$ python -q
>>> import numpy as np
>>> import numpy.linalg as la
>>> np.set_printoptions(precision=1, suppress=True, linewidth=120)
>>> rnd = lambda a: np.round(a, 1) + 0
>>> u = np.array([8, 5, 4, 7])
>>> r1 = np.array([8, 1, -1, -3])
>>> m1 = np.outer(u, r1)
>>> m1
array([[ 64,   8,  -8, -24],
       [ 40,   5,  -5, -15],
       [ 32,   4,  -4, -12],
       [ 56,   7,  -7, -21]])
>>> la.cond(m1) > 100
np.True_
>>> [round(float(x), 1) for x in la.svd(m1, compute_uv=False)[:3]]
[107.5, 0.0, 0.0]
>>> rnd(np.trace(la.pinv(m1) @ m1))
np.float64(1.0)
>>> Y = m1[0, 0] * m1[1:] - np.outer(m1[1:, 0], m1[0])
>>> Y
array([[0, 0, 0, 0],
       [0, 0, 0, 0],
       [0, 0, 0, 0]])
>>> np.flatnonzero(~Y.round(6).any(axis=1))
array([0, 1, 2])
>>> rank = la.matrix_rank(m1)
>>> rank
np.int64(1)
>>> null = la.svd(m1)[2][rank:].T
>>> la.matrix_rank(m1.T @ m1), la.matrix_rank(m1 @ m1.T)
(np.int64(1), np.int64(1))
>>> null.shape
(4, 3)
>>> [int(la.matrix_rank(m1[:, :j + 1])) for j in range(4)]
[1, 1, 1, 1]
>>> rnd(m1 @ null)
array([[0., 0., 0.],
       [0., 0., 0.],
       [0., 0., 0.],
       [0., 0., 0.]])
>>> [int(la.matrix_rank(np.delete(m1, i, axis=0))) for i in range(4)]
[1, 1, 1, 1]
>>> rnd(la.norm(m1, axis=0))
array([99.3, 12.4, 12.4, 37.2])
>>> rnd(la.norm(m1, "nuc"))
np.float64(107.5)
>>> J = np.array([[0.4, -15.8, -16.6],
...     [-11.7, 0.2, -3.0],
...     [-3.6, 25.2, 19.6],
...     [-23.7, -29.0, 16.6],
...     [8.6, -10.5, 3.4],
...     [-12.1, -35.7, -5.5],
...     [-23.0, 16.2, 21.7],
...     [-3.9, 4.0, -8.5],
...     [0.1, 10.0, 2.0],
...     [2.5, -36.8, 7.1],
...     [13.3, -16.1, 4.4],
...     [9.7, 3.8, 7.5],
...     [-2.0, -2.8, -1.1],
...     [6.1, -26.2, 3.4],
...     [-3.3, -18.9, -14.9],
...     [-1.6, 10.9, -6.7],
...     [5.6, 0.1, 39.3]])
>>> gram = np.cov(J, rowvar=False)
>>> np.argwhere(np.triu(np.abs(np.corrcoef(J.T)) > 0.8, 1))
array([], shape=(0, 2), dtype=int64)
>>> np.argsort(-J.std(axis=0).round(6), kind="stable")
array([1, 2, 0])
>>> rnd(gram)
array([[109.5,  -7. , -12.3],
       [ -7. , 338.8,  67.9],
       [-12.3,  67.9, 200.4]])
>>> rnd(np.polyfit(J[:, 2], J[:, 1], 1))
array([ 0.3, -8.5])
